In [1]: import numpy as np

In [2]: np.set_printoptions(precision=3, suppress=True, linewidth=160, floatmode="fixed")

In [3]: def rd(a):
   ...:     return np.round(a, 3) + 0
   ...: 

In [4]: X = np.load("test7.npy")

In [5]: X
Out[5]: 
array([[1.000, 0.500, 0.250],
       [0.500, 1.000, 0.500],
       [0.250, 0.500, 1.000]])

In [6]: P = np.triu(np.array([[1, -1, 3], [3, -2, 0], [2, -2, -1]]), 1) + np.eye(3)

In [7]: Y = P @ X @ np.linalg.inv(P)

In [8]: rd(np.poly(Y))
Out[8]: array([ 1.000, -3.000,  2.438, -0.563])

In [9]: rd(np.linalg.det(Y))
Out[9]: np.float64(0.562)

In [10]: np.linalg.matrix_rank(Y)
Out[10]: np.int64(3)

In [11]: rng = np.random.default_rng(2831)

In [12]: idx = rng.permutation(3)

In [13]: idx
Out[13]: array([2, 0, 1])

In [14]: Y = X[idx][:, idx]

In [15]: rd(np.linalg.det(Y)), rd(np.linalg.det(X[idx]))
Out[15]: (np.float64(0.562), np.float64(0.562))

In [16]: np.trace(Y)
Out[16]: np.float64(3.0)

In [17]: arr = np.loadtxt("m.csv", delimiter=",")

In [18]: rd(arr)
Out[18]: 
array([[ 0.145,  0.048, -0.048, -0.242, -0.242, -0.048],
       [ 0.048,  0.016, -0.016, -0.081, -0.081, -0.016],
       [-0.048, -0.016,  0.016,  0.081,  0.081,  0.016],
       [-0.242, -0.081,  0.081,  0.403,  0.403,  0.081],
       [-0.242, -0.081,  0.081,  0.403,  0.403,  0.081],
       [-0.048, -0.016,  0.016,  0.081,  0.081,  0.016]])

In [19]: G = arr.T @ arr

In [20]: rd(G)
Out[20]: 
array([[ 0.145,  0.048, -0.048, -0.242, -0.242, -0.048],
       [ 0.048,  0.016, -0.016, -0.081, -0.081, -0.016],
       [-0.048, -0.016,  0.016,  0.081,  0.081,  0.016],
       [-0.242, -0.081,  0.081,  0.403,  0.403,  0.081],
       [-0.242, -0.081,  0.081,  0.403,  0.403,  0.081],
       [-0.048, -0.016,  0.016,  0.081,  0.081,  0.016]])

In [21]: rd(np.diag(G))
Out[21]: array([0.145, 0.016, 0.016, 0.403, 0.403, 0.016])

In [22]: (arr @ arr.T).shape
Out[22]: (6, 6)

In [23]: Uu, sig, VT = np.linalg.svd(arr)

In [24]: np.argmax(sig[:-1] / (sig[1:] + 1e-6)) + 1
Out[24]: np.int64(1)

In [25]: Y = Uu[:, :1] @ np.diag(sig[:1]) @ VT[:1]

In [26]: rd(np.linalg.norm(arr - Y) / np.linalg.norm(arr))
Out[26]: np.float64(0.0)

In [27]: rd(np.abs(arr - Y).max())
Out[27]: np.float64(0.0)

In [28]: rd(np.linalg.norm(arr - Y, 2)), rd(sig[1])
Out[28]: (np.float64(0.0), np.float64(0.0))

In [29]: np.linalg.matrix_rank(arr, rtol=0.05)
Out[29]: np.int64(1)

In [30]: np.linalg.matrix_rank(Y)
Out[30]: np.int64(1)

In [31]: x = np.array([-2, -4, -4, -5, 1, -5])

In [32]: rd(np.eye(6) - arr)
Out[32]: 
array([[ 0.855, -0.048,  0.048,  0.242,  0.242,  0.048],
       [-0.048,  0.984,  0.016,  0.081,  0.081,  0.016],
       [ 0.048,  0.016,  0.984, -0.081, -0.081, -0.016],
       [ 0.242,  0.081, -0.081,  0.597, -0.403, -0.081],
       [ 0.242,  0.081, -0.081, -0.403,  0.597, -0.081],
       [ 0.048,  0.016, -0.016, -0.081, -0.081,  0.984]])

In [33]: rd(np.linalg.eigvalsh(2 * arr - np.eye(6)))
Out[33]: array([-1.000, -1.000, -1.000, -1.000, -1.000,  1.000])

In [34]: mat = np.load("run18.npy")

In [35]: mat
Out[35]: 
array([[2, 0, 0],
       [0, 3, 0],
       [0, 0, 2]])

In [36]: Y = mat / np.sqrt((mat ** 2).mean(axis=1, keepdims=True))

In [37]: rd(np.linalg.norm(Y, axis=1))
Out[37]: array([1.732, 1.732, 1.732])

In [38]: rd(mat - mat.mean(axis=1, keepdims=True))
Out[38]: 
array([[ 1.333, -0.667, -0.667],
       [-1.000,  2.000, -1.000],
       [-0.667, -0.667,  1.333]])

In [39]: rd(Y[2])
Out[39]: array([0.000, 0.000, 1.732])

In [40]: feats = np.array([[0.4, 0.0, 0.4, -0.7, -1.3], [0.8, 0.0, 1.0, -1.4, 0.7]])

In [41]: feats[:, 2] *= 10

In [42]: feats
Out[42]: 
array([[ 0.400,  0.000,  4.000, -0.700, -1.300],
       [ 0.800,  0.000, 10.000, -1.400,  0.700]])

In [43]: Y = feats / np.sqrt((feats ** 2).mean(axis=1, keepdims=True))

In [44]: rd(feats - feats.mean(axis=1, keepdims=True))
Out[44]: 
array([[-0.080, -0.480,  3.520, -1.180, -1.780],
       [-1.220, -2.020,  7.980, -3.420, -1.320]])

In [45]: rd(np.linalg.norm(Y, axis=1))
Out[45]: array([2.236, 2.236])

In [46]: x = np.array([1, 0, -1, 2, 1])

In [47]: np.sign((feats @ x).round(6))
Out[47]: array([-1.000, -1.000])

In [48]: feats * x
Out[48]: 
array([[  0.400,   0.000,  -4.000,  -1.400,  -1.300],
       [  0.800,   0.000, -10.000,  -2.800,   0.700]])

In [49]: rd(feats @ np.ones(5))
Out[49]: array([ 2.400, 10.100])

In [50]: rd(np.einsum("ij,j->i", feats, x))
Out[50]: array([ -6.300, -11.300])

In [51]: (feats * x).sum(axis=1)
Out[51]: array([ -6.300, -11.300])

In [52]: (feats @ x).argmax()
Out[52]: np.int64(0)

In [53]: theta = np.radians(90)

In [54]: Rm = np.eye(5)

In [55]: Rm[2, 2] = Rm[0, 0] = np.cos(theta)

In [56]: Rm[2, 0], Rm[0, 2] = -np.sin(theta), np.sin(theta)

In [57]: rd(Rm)
Out[57]: 
array([[ 0.000,  0.000,  1.000,  0.000,  0.000],
       [ 0.000,  1.000,  0.000,  0.000,  0.000],
       [-1.000,  0.000,  0.000,  0.000,  0.000],
       [ 0.000,  0.000,  0.000,  1.000,  0.000],
       [ 0.000,  0.000,  0.000,  0.000,  1.000]])

In [58]: Y = feats @ Rm.T

In [59]: rd(np.linalg.svd(feats, compute_uv=False)), rd(np.linalg.svd(Y, compute_uv=False))
Out[59]: (array([10.920,  1.475]), array([10.920,  1.475]))

In [60]: rd(np.abs(Y - feats).max(axis=0))
Out[60]: array([ 9.200,  0.000, 10.800,  0.000,  0.000])

In [61]: rd(np.linalg.det(Rm)), np.trace(Rm)
Out[61]: (np.float64(1.0), np.float64(3.0))

In [62]: np.allclose(feats @ feats.T, Y @ Y.T)
Out[62]: True

In [63]: np.allclose(np.linalg.norm(feats, axis=1), np.linalg.norm(Y, axis=1))
Out[63]: True

In [64]: rd(Y)
Out[64]: 
array([[ 4.000,  0.000, -0.400, -0.700, -1.300],
       [10.000,  0.000, -0.800, -1.400,  0.700]])

In [65]: m1 = np.load("mat.npy")

In [66]: m1
Out[66]: 
array([[ 0.254, -0.578, -0.282, -0.319, -0.050],
       [-0.965,  0.925, -0.585,  0.984, -0.914],
       [-0.912,  0.963,  0.110,  0.954, -0.647],
       [-0.100, -0.345, -0.380,  0.100, -0.310],
       [ 0.139,  0.744,  0.735, -0.119,  0.604],
       [ 0.414, -0.881, -0.611, -0.515, -0.226],
       [ 0.537, -0.119,  0.462, -0.604,  0.578],
       [ 0.998, -0.986,  0.907, -1.000,  0.995],
       [-0.996,  0.991, -0.664,  0.999, -0.976],
       [ 0.598, -0.446,  0.282, -0.675,  0.515],
       [ 0.336,  0.119,  0.422, -0.380,  0.454],
       [-0.958,  0.686, -0.840,  0.978, -0.953],
       [-0.726, -0.119, -0.770,  0.786, -0.827],
       [ 0.604, -0.716, -0.050, -0.691,  0.336],
       [ 0.993, -0.991,  0.544, -0.998,  0.962],
       [-0.965,  0.834, -0.766,  0.983, -0.944],
       [-0.793,  0.716, -0.319,  0.859, -0.670],
       [ 0.327, -0.537, -0.159, -0.397,  0.080],
       [-0.997,  0.999, -0.235,  0.999, -0.961],
       [-0.530, -0.291, -0.686,  0.585, -0.706],
       [ 0.982, -0.947,  0.691, -0.993,  0.952],
       [-0.565,  0.947,  0.696,  0.675,  0.217],
       [-0.726, -0.119, -0.770,  0.786, -0.827],
       [ 0.753, -0.851, -0.070, -0.831,  0.454],
       [ 0.670, -0.744,  0.010, -0.753,  0.422],
       [ 0.611, -0.867, -0.371, -0.706,  0.129],
       [ 0.932, -0.940,  0.217, -0.965,  0.786],
       [-0.565,  0.578, -0.090,  0.647, -0.388],
       [ 0.701, -0.834, -0.129, -0.786,  0.371],
       [-0.388,  0.119, -0.300,  0.446, -0.405]])

In [67]: Xc = (m1 - m1.mean(axis=0)) / m1.std(axis=0)

In [68]: np.argwhere(np.abs(Xc) > 2)
Out[68]: array([], shape=(0, 2), dtype=int64)

In [69]: b = np.linalg.lstsq(np.delete(Xc, 1, axis=1), Xc[:, 1])[0]

In [70]: np.abs(b).argmax()
Out[70]: np.int64(0)

In [71]: rd(b)
Out[71]: array([-7.983,  0.140, -5.823,  1.303])

In [72]: rd(1 - np.var(Xc[:, 1] - np.delete(Xc, 1, axis=1) @ b))
Out[72]: np.float64(0.97)

In [73]: np.abs(m1).max()
Out[73]: np.float64(1.0)

In [74]: rd(m1.mean(axis=0))
Out[74]: array([-0.011, -0.090, -0.100,  0.002, -0.065])

In [75]: m1.shape
Out[75]: (30, 5)

In [76]: rd(np.linalg.svd(m1, compute_uv=False))
Out[76]: array([7.700, 3.134, 0.875, 0.375, 0.064])

In [77]: np.count_nonzero(m1)
Out[77]: np.int64(150)

In [78]: rd(m1.sum(axis=0))
Out[78]: array([-0.337, -2.690, -3.001,  0.049, -1.949])

In [79]: np.zeros(30, 5)
Traceback (most recent call last):
  Cell In[79], line 1
    np.zeros(30, 5)
TypeError: Cannot interpret '5' as a data type


In [80]: np.unravel_index(np.abs(m1).argmax(), m1.shape)
Out[80]: (np.int64(7), np.int64(3))
